% ipython --no-banner

In [1]: import numpy as np

In [2]: import numpy.linalg as la

In [3]: np.set_printoptions(precision=1, suppress=True, linewidth=100, sign=" ")

In [4]: def rnd(a):
   ...:     return np.round(a, 1) + 0
   ...: 

In [5]: E = np.load("run9.npy")

In [6]: E
Out[6]: 
array([[ 1., -3., -3., -2.],
       [ 0.,  1.,  2.,  3.],
       [ 0.,  3.,  0.,  1.],
       [ 0.,  1.,  1.,  1.]])

In [7]: M2 = E[0, 0] * E[1:] - np.outer(E[1:, 0], E[0])

In [8]: M2
Out[8]: 
array([[ 0.,  1.,  2.,  3.],
       [ 0.,  3.,  0.,  1.],
       [ 0.,  1.,  1.,  1.]])

In [9]: la.matrix_rank(M2), la.matrix_rank(E)
Out[9]: (np.int64(3), np.int64(4))

In [10]: E[:, 0] / E[0, 0]
Out[10]: array([ 1.,  0.,  0.,  0.])

In [11]: O = E.astype(float).copy()

In [12]: for j in range(4):
    ...:     O[:, j] -= O[:, :j] @ (O[:, :j].T @ O[:, j])
    ...:     O[:, j] /= la.norm(O[:, j])
    ...: 

In [13]: rnd(O.T @ O)
Out[13]: 
array([[ 1.,  0.,  0.,  0.],
       [ 0.,  1.,  0.,  0.],
       [ 0.,  0.,  1.,  0.],
       [ 0.,  0.,  0.,  1.]])

In [14]: rnd(O)
Out[14]: 
array([[ 1. ,  0. ,  0. ,  0. ],
       [ 0. ,  0.3,  0.8,  0.4],
       [ 0. ,  0.9, -0.4,  0.1],
       [ 0. ,  0.3,  0.4, -0.9]])

In [15]: f = np.array([0, 0, 0, 2])

In [16]: M2 = E + np.outer(f, np.eye(4)[0])

In [17]: rnd(la.det(M2) / la.det(E)), rnd(1 + la.solve(E, f)[0])
Out[17]: (np.float64(10.0), np.float64(10.0))

In [18]: x = np.array([3, 2, 0, 3])

In [19]: h = np.maximum(E @ x, 0)

In [20]: h
Out[20]: array([  0.,  11.,   9.,   5.])

In [21]: E.T @ h
Out[21]: array([  0.,  43.,  27.,  47.])

In [22]: m1 = np.array([[0, 0, 3], [0, 0, -3], [0, 0, 0]])

In [23]: P = np.triu(np.array([[3, 1, 1], [0, 0, 3], [2, 2, 3]]), 1) + np.eye(3)

In [24]: M2 = P @ m1 @ la.inv(P)

In [25]: np.trace(M2), np.trace(m1)
Out[25]: (np.float64(0.0), np.int64(0))

In [26]: la.lstsq(m1[:-1].T, m1[-1])[2]
Out[26]: np.int32(1)

In [27]: rnd(m1 @ la.pinv(m1) @ m1)
Out[27]: 
array([[ 0.,  0.,  3.],
       [ 0.,  0., -3.],
       [ 0.,  0.,  0.]])

In [28]: rnd(np.trace(la.pinv(m1) @ m1))
Out[28]: np.float64(1.0)

In [29]: np.abs(np.diag(la.qr(m1)[1])) > 1e-9
Out[29]: array([False, False, False])

In [30]: rnd(np.sort(la.eigvals(m1)))
Out[30]: array([ 0.,  0.,  0.])

In [31]: A = np.loadtxt("case3.csv", delimiter=",")

In [32]: A
Out[32]: 
array([[ 0.1, -0.6, -1.1,  0.5],
       [-0.6, -1.4, -0.1, -0.4],
       [-1.1, -0.1, -0.9,  0. ],
       [ 0.5, -0.4,  0. , -1.8]])

In [33]: th = np.radians(90)

In [34]: R = np.eye(4)

In [35]: R[0, 0] = R[2, 2] = np.cos(th)

In [36]: R[0, 2], R[2, 0] = -np.sin(th), np.sin(th)

In [37]: rnd(R)
Out[37]: 
array([[ 0.,  0., -1.,  0.],
       [ 0.,  1.,  0.,  0.],
       [ 1.,  0.,  0.,  0.],
       [ 0.,  0.,  0.,  1.]])

In [38]: M2 = A @ R.T

In [39]: np.allclose(la.norm(A, axis=1), la.norm(M2, axis=1))
Out[39]: True

In [40]: rnd(M2)
Out[40]: 
array([[ 1.1, -0.6,  0.1,  0.5],
       [ 0.1, -1.4, -0.6, -0.4],
       [ 0.9, -0.1, -1.1,  0. ],
       [ 0. , -0.4,  0.5, -1.8]])

In [41]: rnd(la.svd(A, compute_uv=False)), rnd(la.svd(M2, compute_uv=False))
Out[41]: (array([ 2.1,  2. ,  1. ,  1. ]), array([ 2.1,  2. ,  1. ,  1. ]))

In [42]: np.allclose(A @ A.T, M2 @ M2.T)
Out[42]: True

In [43]: rnd(la.det(R)), np.trace(R)
Out[43]: (np.float64(1.0), np.float64(2.0))

In [44]: M2 = np.array([[2, -4], [-1, -1], [1, -3]])

In [45]: X = np.kron(np.eye(3, dtype=int), M2)

In [46]: X
Out[46]: 
array([[ 2, -4,  0,  0,  0,  0],
       [-1, -1,  0,  0,  0,  0],
       [ 1, -3,  0,  0,  0,  0],
       [ 0,  0,  2, -4,  0,  0],
       [ 0,  0, -1, -1,  0,  0],
       [ 0,  0,  1, -3,  0,  0],
       [ 0,  0,  0,  0,  2, -4],
       [ 0,  0,  0,  0, -1, -1],
       [ 0,  0,  0,  0,  1, -3]])

In [47]: x = np.array([1, 0, -2, -3, 3, 3])

In [48]: X @ (2 * x)
Out[48]: array([  4,  -2,   2,  16,  10,  14, -12, -12, -12])

In [49]: np.sign((X @ x).round(6))
Out[49]: array([ 1, -1,  1,  1,  1,  1, -1, -1, -1])

In [50]: la.norm(X @ x) <= la.norm(X, 2) * la.norm(x) + 1e-9
Out[50]: np.True_

In [51]: (X * x).sum(axis=1)
Out[51]: array([ 2, -1,  1,  8,  5,  7, -6, -6, -6])

In [52]: X @ np.ones(6)
Out[52]: array([-2., -2., -2., -2., -2., -2., -2., -2., -2.])

In [53]: T = np.stack([X, 3 * X, X[::-1]])

In [54]: T.sum(axis=0)
Out[54]: 
array([[  8, -16,   0,   0,   1,  -3],
       [ -4,  -4,   0,   0,  -1,  -1],
       [  4, -12,   0,   0,   2,  -4],
       [  0,   0,   9, -19,   0,   0],
       [  0,   0,  -5,  -5,   0,   0],
       [  0,   0,   6, -16,   0,   0],
       [  1,  -3,   0,   0,   8, -16],
       [ -1,  -1,   0,   0,  -4,  -4],
       [  2,  -4,   0,   0,   4, -12]])

In [55]: np.einsum("bij,cij->bc", T, T)
Out[55]: 
array([[  96,  288,   30],
       [ 288,  864,   90],
       [  30,   90,   96]])

In [56]: M2 = np.c_[X[:, :5] @ np.array([[-4, -5, -3, 5, -5],
    ...:     [-2, -3, 1, -3, -4],
    ...:     [0, -1, -5, 4, -5],
    ...:     [-2, -3, 2, -5, -3],
    ...:     [-1, 3, -5, -4, -1]]), np.array([2, -2, 2, -1, 1, 2, -1, -2, 0])]

In [57]: M2
Out[57]: 
array([[  0,   2, -10,  22,   6,   2],
       [  6,   8,   2,  -2,   9,  -2],
       [  2,   4,  -6,  14,   7,   2],
       [  8,  10, -18,  28,   2,  -1],
       [  2,   4,   3,   1,   8,   1],
       [  6,   8, -11,  19,   4,   2],
       [ -2,   6, -10,  -8,  -2,  -1],
       [  1,  -3,   5,   4,   1,  -2],
       [ -1,   3,  -5,  -4,  -1,   0]])

In [58]: rnd(la.norm(M2 - X @ la.lstsq(X, M2)[0], axis=0))
Out[58]: array([ 0. ,  0. ,  0. ,  0. ,  0. ,  2.4])

In [59]: rnd(la.norm(la.qr(X)[0].T @ M2, axis=0) ** 2 / ((M2 ** 2).sum(axis=0) + 1e-12))
Out[59]: array([ 1. ,  1. ,  1. ,  1. ,  1. ,  0.7])

In [60]: la.matrix_rank(np.c_[X, M2])
Out[60]: np.int64(7)

In [61]: la.matrix_rank(M2)
Out[61]: np.int64(6)

In [62]: rnd(la.lstsq(X, M2[:, 0])[0])
Out[62]: array([-4., -2.,  0., -2., -1.,  0.])

In [63]: O = A.astype(float).copy()

In [64]: for j in range(4):
    ...:     O[:, j] -= O[:, :j] @ (O[:, :j].T @ O[:, j])
    ...:     O[:, j] /= la.norm(O[:, j])
    ...: 

In [65]: rnd(O.T @ O)
Out[65]: 
array([[ 1.,  0.,  0.,  0.],
       [ 0.,  1.,  0.,  0.],
       [ 0.,  0.,  1.,  0.],
       [ 0.,  0.,  0.,  1.]])

In [66]: rnd(O)
Out[66]: 
array([[ 0.1, -0.4, -0.8,  0.3],
       [-0.4, -0.8,  0.4,  0.1],
       [-0.8,  0.2, -0.3, -0.4],
       [ 0.4, -0.4, -0.1, -0.8]])

In [67]: la.cond(m1) > 100
Out[67]: np.True_

In [68]: np.argsort(-la.norm(m1, axis=0).round(6), kind="stable")[:3]
Out[68]: array([ 2,  0,  1])

In [69]: arr = np.load("w.npy")

In [70]: arr
Out[70]: 
array([[ 2., -4.,  0., -8.],
       [-4.,  2.,  0.,  8.],
       [ 0.,  0., -2.,  0.],
       [-8.,  8.,  0., 14.]])

In [71]: # symmetric

In [72]: left, s, vt = la.svd(arr)

In [73]: np.argmax(s[:-1] / (s[1:] + 1e-6)) + 1
Out[73]: np.int64(1)

In [74]: rnd(s)
Out[74]: array([ 22.,   2.,   2.,   2.])

In [75]: M2 = left[:, :1] @ np.diag(s[:1]) @ vt[:1]

In [76]: la.matrix_rank(arr, rtol=0.05)
Out[76]: np.int64(4)

In [77]: rnd(la.norm(arr - M2) / la.norm(arr))
Out[77]: np.float64(0.2)

In [78]: T = np.stack([arr, -1 * arr, arr[::-1]])

In [79]: la.matrix_rank(T.reshape(3, -1))
Out[79]: np.int64(2)

In [80]: rnd(la.det(T))
Out[80]: array([-176., -176., -176.])

In [81]: la.matrix_rank(T)
Out[81]: array([ 4,  4,  4])

In [82]: np.all(la.eigvalsh(arr) > 0)
Out[82]: np.False_

In [83]: [round(float(la.det(arr[:i, :i])), 2) + 0 for i in range(1, 5)]
Out[83]: [2.0, -12.0, 24.0, -176.0]

In [84]: (arr + arr.T) / 2
Out[84]: 
array([[ 2., -4.,  0., -8.],
       [-4.,  2.,  0.,  8.],
       [ 0.,  0., -2.,  0.],
       [-8.,  8.,  0., 14.]])

In [85]: rnd(np.sort(np.abs(la.eigvals(arr))))
Out[85]: array([  2.,   2.,   2.,  22.])

In [86]: rnd(la.matrix_power(arr, 3))
Out[86]: 
array([[ 1768., -1776.,     0., -3552.],
       [-1776.,  1768.,     0.,  3552.],
       [    0.,     0.,    -8.,     0.],
       [-3552.,  3552.,     0.,  7096.]])

In [87]: np.allclose(arr @ arr.T, arr.T @ arr)
Out[87]: True

In [88]: rnd(np.abs(la.eigvals(arr)).max())
Out[88]: np.float64(22.0)

In [89]: arr @ arr
Out[89]: 
array([[  84.,  -80.,    0., -160.],
       [ -80.,   84.,    0.,  160.],
       [   0.,    0.,    4.,    0.],
       [-160.,  160.,    0.,  324.]])

In [90]: rng = np.random.default_rng(573)

In [91]: lab = rng.integers(0, 3, 4)

In [92]: mat = (lab[:, None] == lab) * -3 + np.eye(4)

In [93]: mat
Out[93]: 
array([[-2.,  0., -3., -3.],
       [ 0., -2.,  0.,  0.],
       [-3.,  0., -2., -3.],
       [-3.,  0., -3., -2.]])

In [94]: P = np.triu(np.array([[0, 0, 0, 2], [0, 0, -3, -3], [-2, 0, -2, 3], [0, 3, 2, -2]]), 1) + np.eye(4)

In [95]: M2 = P @ E @ la.inv(P)

In [96]: np.trace(M2), np.trace(E)
Out[96]: (np.float64(3.0), np.float64(3.0))

In [97]: rnd(np.poly(M2))
Out[97]: array([ 1., -3., -7.,  5.,  4.])

In [98]: la.matrix_rank(M2)
Out[98]: np.int64(4)

In [99]: mat @ mat
Out[99]: 
array([[ 22.,   0.,  21.,  21.],
       [  0.,   4.,   0.,   0.],
       [ 21.,   0.,  22.,  21.],
       [ 21.,   0.,  21.,  22.]])

In [100]: rnd(np.sort(la.eigvals(mat).real))
Out[100]: array([-8., -2.,  1.,  1.])

In [101]: data = np.load("sample12.npy")

In [102]: data
Out[102]: 
array([[ 0,  1,  1],
       [ 1,  0,  1],
       [ 1,  1,  0]])

In [103]: # equal to its transpose

In [104]: f = np.array([2, 3, 3])

In [105]: np.cross(data[2, :3], data[0, :3])
Out[105]: array([ 1, -1,  1])

In [106]: np.correlate(data[2], data[0], "full")
Out[106]: array([ 1,  2,  1,  0,  0])

In [107]: np.polyval(f, data[2])
Out[107]: array([ 8,  8,  3])

In [108]: (data @ data)[0]
Out[108]: array([ 2,  1,  1])

In [109]: np.fft.fft(data[0])
Out[109]: array([ 2.+0.j, -1.+0.j, -1.+0.j])

In [110]: data @ (-1.0) ** np.arange(3)
Out[110]: array([ 0.,  2.,  0.])

In [111]: np.allclose(data @ data.T, data.T @ data)
Out[111]: True

In [112]: W0 = np.load("mat.npy")

In [113]: W0
Out[113]: 
array([[-2.1, -1.4,  1. ],
       [-0.8,  0.7,  2.2],
       [-1.7, -1. ,  1. ],
       [-1.4, -0.6,  1.6],
       [-4.5, -3.7,  1.7],
       [-2.7, -3.3,  0.6],
       [-2.4, -0.1,  1.9],
       [ 1.8,  1. ,  2.4],
       [ 0.7,  2.1,  1.3],
       [ 0.1,  0.3, -0.6],
       [-0.5, -0.9,  0.6],
       [-1.3,  0.3,  0.9]])

In [114]: M2 = np.c_[W0[:, :2] @ np.array([[1, 0], [3, 3]]), np.array([-1, -3, 1, -2, 2, 2, 3, 0, -2, 1, 1, 3])]

In [115]: rnd(M2)
Out[115]: 
array([[ -6.3,  -4.2,  -1. ],
       [  1.3,   2.1,  -3. ],
       [ -4.7,  -3. ,   1. ],
       [ -3.2,  -1.8,  -2. ],
       [-15.6, -11.1,   2. ],
       [-12.6,  -9.9,   2. ],
       [ -2.7,  -0.3,   3. ],
       [  4.8,   3. ,   0. ],
       [  7. ,   6.3,  -2. ],
       [  1. ,   0.9,   1. ],
       [ -3.2,  -2.7,   1. ],
       [ -0.4,   0.9,   3. ]])

In [116]: rnd(la.norm(la.qr(W0)[0].T @ M2, axis=0) ** 2 / ((M2 ** 2).sum(axis=0) + 1e-12))
Out[116]: array([ 1. ,  1. ,  0.3])
